% ipython --no-banner

In [1]: import numpy as np

In [2]: np.set_printoptions(precision=2, suppress=True, linewidth=140)

In [3]: A = np.load("sample2.npy")

In [4]: print(A)
[[1 3 1 3]
 [3 3 3 3]
 [1 3 1 3]
 [3 3 3 3]]

In [5]: Uu, sv, vt = np.linalg.svd(A)

In [6]: print(sv.round(2) + 0)
[10.32  2.32  0.    0.  ]

In [7]: M2 = Uu[:, :2] @ np.diag(sv[:2]) @ vt[:2]

In [8]: print(np.linalg.matrix_rank(A, rtol=0.05))
2

In [9]: print(M2)
[[1. 3. 1. 3.]
 [3. 3. 3. 3.]
 [1. 3. 1. 3.]
 [3. 3. 3. 3.]]

In [10]: print(np.linalg.matrix_rank(M2))
2

In [11]: print(round(float(np.linalg.norm(A - M2) / np.linalg.norm(A)), 2))
0.0

In [12]: evals, evecs = np.linalg.eigh(M2)

In [13]: x = np.array([-3, -3, 1, -2])

In [14]: print(evecs * np.maximum(evals, 0) @ evecs.T)
[[1.76 2.45 1.76 2.45]
 [2.45 3.4  2.45 3.4 ]
 [1.76 2.45 1.76 2.45]
 [2.45 3.4  2.45 3.4 ]]

In [15]: print(round(float(x @ M2 @ x), 2))
139.0

In [16]: r = np.linalg.matrix_rank(A)

In [17]: print(r)
2

In [18]: null = np.linalg.svd(A)[2][r:].T

In [19]: print(np.linalg.matrix_rank(A.T @ A), np.linalg.matrix_rank(A @ A.T))
2 2

In [20]: print(np.allclose(A @ null, 0))
True

In [21]: print(np.round(A @ null, 2) + 0)
[[0. 0.]
 [0. 0.]
 [0. 0.]
 [0. 0.]]

In [22]: print([int(np.linalg.matrix_rank(A[:, :j + 1])) for j in range(4)])
[1, 2, 2, 2]

In [23]: print([int(np.linalg.matrix_rank(np.delete(A, i, axis=0))) for i in range(4)])
[2, 2, 2, 2]
